$ python -q
>>> import numpy as np
>>> import numpy.linalg as la
>>> np.set_printoptions(precision=1, suppress=True, linewidth=200, floatmode="fixed")
>>> K = np.load("m.npy")
>>> print(K)
[[ 0  0  0 -2  0 -3]
 [ 0  0 -3  2  0  0]
 [ 0  0 -1  0  0  2]
 [ 0  3  1  0  0  0]
 [ 3 -1  0  0  0  0]]
>>> r0, g = K[1], K[3]
>>> print(r0 @ g)
-3
>>> p = (r0 @ g) / (r0 @ r0) * r0
>>> print(p)
[-0.0 -0.0  0.7 -0.5 -0.0 -0.0]
>>> rng = np.random.default_rng(487075)
>>> M2 = K + rng.integers(-2, 3, (5, 4)) @ rng.integers(-2, 3, (4, 6))
>>> print(M2)
[[-6  1 -3 -2  5 -2]
 [ 0 -1 -2 -4 -5  3]
 [-6  2  7 -6  4 -6]
 [ 6  1 -3  2 -6  6]
 [ 3 -1  2 -2 -1 -1]]
>>> print(la.matrix_rank(M2 - K, tol=1e-8))
3
>>> print(np.abs(M2 - K).sum(axis=1))
[16 16 34 26  6]
>>> print(M2 - K)
[[-6  1 -3  0  5  1]
 [ 0 -1  1 -6 -5  3]
 [-6  2  8 -6  4 -8]
 [ 6 -2 -4  2 -6  6]
 [ 0  0  2 -2 -1 -1]]
>>> E = np.load("data.npy")
>>> print(E)
[[ 0.8  0.0  0.0  0.0  0.6]
 [ 0.0  1.0  0.0  0.0  0.0]
 [ 0.0  0.0  1.0  0.0  0.0]
 [ 0.0  0.0  0.0  1.0  0.0]
 [-0.6  0.0  0.0  0.0  0.8]]
>>> t = np.radians(67)
>>> R = np.eye(6)
>>> R[2, 2] = R[4, 4] = np.cos(t)
>>> R[2, 4], R[4, 2] = -np.sin(t), np.sin(t)
>>> print(R)
[[ 1.0  0.0  0.0  0.0  0.0  0.0]
 [ 0.0  1.0  0.0  0.0  0.0  0.0]
 [ 0.0  0.0  0.4  0.0 -0.9  0.0]
 [ 0.0  0.0  0.0  1.0  0.0  0.0]
 [ 0.0  0.0  0.9  0.0  0.4  0.0]
 [ 0.0  0.0  0.0  0.0  0.0  1.0]]
>>> M2 = K @ R.T
>>> print(round(la.det(R), 1), np.round(np.trace(R), 1))
1.0 4.8
>>> print(np.allclose(K @ K.T, M2 @ M2.T))
True
>>> r0, g = R[0], R[3]
>>> print(r0 @ g)
0.0
>>> print(r0 @ r0)
1.0
>>> p = (r0 @ g) / (r0 @ r0) * r0
>>> print(la.matrix_rank(np.outer(r0, g)))
1
>>> print(g - p)
[0.0 0.0 0.0 1.0 0.0 0.0]
>>> print(p)
[0.0 0.0 0.0 0.0 0.0 0.0]
>>> print((g - p) @ r0)
0.0
>>> print(np.outer(r0, g))
[[0.0 0.0 0.0 1.0 0.0 0.0]
 [0.0 0.0 0.0 0.0 0.0 0.0]
 [0.0 0.0 0.0 0.0 0.0 0.0]
 [0.0 0.0 0.0 0.0 0.0 0.0]
 [0.0 0.0 0.0 0.0 0.0 0.0]
 [0.0 0.0 0.0 0.0 0.0 0.0]]
>>> print(np.round(la.norm(r0 + g) ** 2 + la.norm(r0 - g) ** 2, 1))
4.0
>>> r0 = np.array([3, 0, 5, 1, 0])
>>> M2 = E + np.outer(r0, np.eye(5)[4])
>>> print(M2)
[[ 0.8  0.0  0.0  0.0  3.6]
 [ 0.0  1.0  0.0  0.0  0.0]
 [ 0.0  0.0  1.0  0.0  5.0]
 [ 0.0  0.0  0.0  1.0  1.0]
 [-0.6  0.0  0.0  0.0  0.8]]
>>> print(la.matrix_rank(M2 - E))
1
>>> print(round(float(la.det(M2) / la.det(E)), 1), np.round(1 + la.solve(E, r0)[4], 1))
2.8 2.8
>>> blk = np.stack([E, 3 * E, E[::-1]])
>>> print(blk.sum(axis=0))
[[ 2.6  0.0  0.0  0.0  3.2]
 [ 0.0  4.0  0.0  1.0  0.0]
 [ 0.0  0.0  5.0  0.0  0.0]
 [ 0.0  1.0  0.0  4.0  0.0]
 [-1.6  0.0  0.0  0.0  3.8]]
>>> print(blk.shape)
(3, 5, 5)
>>> print(la.matrix_rank(blk.reshape(3, -1)))
2
>>> print((blk @ E.T).shape)
(3, 5, 5)
>>> print(la.norm(blk, axis=(1, 2)))
[2.2 6.7 2.2]
>>> labels = rng.permutation(5)
>>> print(labels)
[1 3 4 0 2]
>>> M2 = E[labels][:, labels]
>>> print(np.trace(M2))
4.6
>>> print(np.allclose(M2, E))
False
>>> print(np.diag(M2))
[1.0 1.0 0.8 0.8 1.0]
>>> W0 = np.load("arr.npy")
>>> print(W0)
[[ 0  0  2  1]
 [ 0  0  2  2]
 [-2 -2  0  0]
 [-1 -2  0  0]]
>>> # antisymmetric, zero diagonal
>>> O = W0.astype(float).copy()
>>> for j in range(4):
...     O[:, j] -= O[:, :j] @ (O[:, :j].T @ O[:, j])
...     O[:, j] /= la.norm(O[:, j])
... 
>>> print(np.round(O.T @ W0, 1) + 0)
[[2.2 2.7 0.0 0.0]
 [0.0 0.9 0.0 0.0]
 [0.0 0.0 2.8 2.1]
 [0.0 0.0 0.0 0.7]]
>>> M2 = np.array([[0, 1, 2], [2, 0, -2], [1, -2, 1], [1, 1, 0]])
>>> print(M2.T @ W0.T)
[[ 3  4 -4 -4]
 [-3 -2 -2 -1]
 [ 2  2  0  2]]
>>> print(np.einsum("ik,kj->ij", W0, M2))
[[ 3 -3  2]
 [ 4 -2  2]
 [-4 -2  0]
 [-4 -1  2]]
>>> print(np.vstack([W0, M2.T]).shape)
(7, 4)
>>> print(np.einsum("ik,kj->ji", W0, M2))
[[ 3  4 -4 -4]
 [-3 -2 -2 -1]
 [ 2  2  0  2]]
>>> print(W0 @ M2)
[[ 3 -3  2]
 [ 4 -2  2]
 [-4 -2  0]
 [-4 -1  2]]
>>> M2 @ W0
Traceback (most recent call last):
  File "<python-input-64>", line 1, in <module>
    M2 @ W0
    ~~~^~~~
ValueError: matmul: Input operand 1 has a mismatch in its core dimension 0, with gufunc signature (n?,k),(k,m?)->(n?,m?) (size 4 is different from 3)
>>> print(la.matrix_rank(W0 @ M2))
3
>>> print(la.norm(W0, axis=1))
[2.2 2.8 2.8 2.2]
>>> print(la.norm(W0, axis=1).argmax())
1
>>> print(round(float(la.norm(W0[2], 1)), 1), np.round(la.norm(W0[2], np.inf), 1))
4.0 2.0
>>> print(np.round(la.norm(W0, 1), 1), round(float(la.norm(W0, np.inf)), 1))
4.0 4.0
>>> F = np.load("case14.npy")
>>> print(F)
[[ 0  0  0  0  0]
 [ 0  0  0  0  0]
 [ 5  4  0  7  0]
 [ 7  5  0  9  0]
 [ 0  0  0  0  0]
 [ 0  0  0  0  0]
 [ 0  0  0  0  0]
 [ 0  1  0  1  0]
 [11  7  0 13  0]
 [11  7  0 13  0]
 [ 0  0  0  0  0]
 [ 0  0  0  0  0]
 [11  7  0 13  0]
 [ 1  2  0  3  0]
 [ 3  3  0  5  0]
 [ 0  0  0  0  0]
 [ 1  2  0  3  0]
 [ 3  3  0  5  0]
 [ 0  0  0  0  0]
 [11  7  0 13  0]
 [11  7  0 13  0]
 [ 0  0  0  0  0]]
>>> labels = rng.permutation(5)
>>> M2 = E[:, labels] * rng.choice([-1, 1], 5)
>>> print(M2)
[[ 0.0  0.6 -0.0  0.8 -0.0]
 [ 1.0  0.0 -0.0  0.0 -0.0]
 [ 0.0  0.0 -1.0  0.0 -0.0]
 [ 0.0  0.0 -0.0  0.0 -1.0]
 [ 0.0  0.8 -0.0 -0.6 -0.0]]
>>> Uu, _, Vt = la.svd(E.T @ M2)
>>> print(Uu @ Vt)
[[ 0.0  0.0  0.0  1.0  0.0]
 [ 1.0  0.0  0.0  0.0  0.0]
 [ 0.0  0.0 -1.0  0.0  0.0]
 [ 0.0  0.0  0.0  0.0 -1.0]
 [ 0.0  1.0  0.0  0.0  0.0]]
>>> print(np.round(la.lstsq(E, M2)[0], 1) + 0)
[[ 0.0  0.0  0.0  1.0  0.0]
 [ 1.0  0.0  0.0  0.0  0.0]
 [ 0.0  0.0 -1.0  0.0  0.0]
 [ 0.0  0.0  0.0  0.0 -1.0]
 [ 0.0  1.0  0.0  0.0  0.0]]
>>> Uu, sigma, Vt = la.svd(F)
>>> V = Vt[:(sigma > 1e-8).sum()]
>>> x0 = F[13] + -2 * F[1] + rng.integers(2) * np.eye(5)[2]
>>> print(x0)
[1.0 2.0 0.0 3.0 0.0]
>>> print(np.diag(V.T @ V))
[1.0 1.0 0.0 1.0 0.0]
>>> print(np.round(la.norm(x0 - V.T @ V @ x0), 1))
0.0
>>> Uu, sigma, Vt = la.svd(F)
>>> print(np.argmax(sigma[:-1] / (sigma[1:] + 1e-6)) + 1)
3
>>> M2 = Uu[:, :3] @ np.diag(sigma[:3]) @ Vt[:3]
>>> print(M2.round(1) + 0)
[[ 0.0  0.0  0.0  0.0  0.0]
 [ 0.0  0.0  0.0  0.0  0.0]
 [ 5.0  4.0  0.0  7.0  0.0]
 [ 7.0  5.0  0.0  9.0  0.0]
 [ 0.0  0.0  0.0  0.0  0.0]
 [ 0.0  0.0  0.0  0.0  0.0]
 [ 0.0  0.0  0.0  0.0  0.0]
 [ 0.0  1.0  0.0  1.0  0.0]
 [11.0  7.0  0.0 13.0  0.0]
 [11.0  7.0  0.0 13.0  0.0]
 [ 0.0  0.0  0.0  0.0  0.0]
 [ 0.0  0.0  0.0  0.0  0.0]
 [11.0  7.0  0.0 13.0  0.0]
 [ 1.0  2.0  0.0  3.0  0.0]
 [ 3.0  3.0  0.0  5.0  0.0]
 [ 0.0  0.0  0.0  0.0  0.0]
 [ 1.0  2.0  0.0  3.0  0.0]
 [ 3.0  3.0  0.0  5.0  0.0]
 [ 0.0  0.0  0.0  0.0  0.0]
 [11.0  7.0  0.0 13.0  0.0]
 [11.0  7.0  0.0 13.0  0.0]
 [ 0.0  0.0  0.0  0.0  0.0]]
>>> print(round(la.norm(F - M2) / la.norm(F), 1))
0.0
>>> print(np.round(la.norm(F - M2, 2), 1), sigma[3])
0.0 0.0
>>> rank = la.matrix_rank(F)
>>> print(rank)
3
>>> null = la.svd(F)[2][rank:].T
>>> print(null.shape)
(5, 2)
>>> print(np.allclose(F @ null, 0))
True
>>> print(la.matrix_rank(F.T @ F), la.matrix_rank(F @ F.T))
3 3
